In [1]: import numpy as np

In [2]: from numpy import linalg as LA

In [3]: np.set_printoptions(precision=1, suppress=True, linewidth=140, legacy="1.25")

In [4]: tidy = lambda a: np.round(a, 1) + 0

In [5]: X = np.load("dump.npy")

In [6]: print(tidy(X))
[[ 2.1 -0.9 -1.6  1. ]
 [ 2.1 -1.  -1.7  1.1]
 [ 0.2  1.9  1.1 -2.1]
 [-1.8 -1.6 -0.2  1.8]
 [ 1.   1.8  0.7 -2. ]
 [ 0.1 -1.8 -1.2  2. ]
 [-2.7 -0.4  1.1  0.5]
 [-1.4  1.4  1.6 -1.6]
 [ 0.7  1.9  0.8 -2.1]
 [ 2.6  0.9 -0.7 -1. ]
 [-2.1 -1.4  0.1  1.6]
 [ 2.4 -0.6 -1.6  0.7]
 [-1.3 -1.8 -0.5  2. ]
 [-0.9  1.6  1.5 -1.8]
 [ 2.6 -0.2 -1.4  0.2]
 [-2.  -1.5  0.   1.7]
 [ 1.7  1.6  0.2 -1.8]
 [ 2.4  1.2 -0.4 -1.3]
 [-0.4  1.8  1.4 -1.9]]

In [7]: lab = X[:, 0] > np.median(X[:, 0])

In [8]: r0 = X[lab].mean(axis=0) - X[~lab].mean(axis=0)

In [9]: print(lab.astype(int))
[1 1 0 0 1 0 0 0 1 1 0 1 0 0 1 0 1 1 0]

In [10]: print(np.argsort(-np.abs(r0).round(6), kind="stable"))
[0 2 3 1]

In [11]: print(((X - X.mean(axis=0)) @ r0 > 0).astype(int))
[1 1 1 0 1 0 0 0 1 1 0 1 0 0 1 0 1 1 0]

In [12]: Z = X[[18, 1]].astype(float)

In [13]: for _ in range(3):
    ...:     lab = LA.norm(X[:, None] - Z, axis=-1).argmin(axis=1)
    ...:     Z = np.array([X[lab == j].mean(axis=0) for j in range(2)])
    ...: 

In [14]: print(lab)
[1 1 0 1 0 1 1 0 0 0 1 1 1 0 1 1 0 0 0]

In [15]: print(np.abs(Z[1] - Z[0]).argmax())
3

In [16]: print(tidy(Z[1] - Z[0]))
[-0.7 -2.7 -1.4  3. ]

In [17]: print(tidy(Z))
[[ 0.7  1.6  0.7 -1.7]
 [-0.1 -1.1 -0.7  1.2]]

In [18]: r = LA.matrix_rank(X)

In [19]: print(r)
2

In [20]: N = LA.svd(X)[2][r:].T

In [21]: print([int(LA.matrix_rank(X[:i])) for i in range(1, len(X) + 1)])
[1, 2, 2, 2, 2, 2, 2, 2, 2, 2, 2, 2, 2, 2, 2, 2, 2, 2, 2]

In [22]: print(np.allclose(X @ N, 0))
True

In [23]: print(N.shape)
(4, 2)

In [24]: print(LA.matrix_rank(X.T @ X), LA.matrix_rank(X @ X.T))
2 2
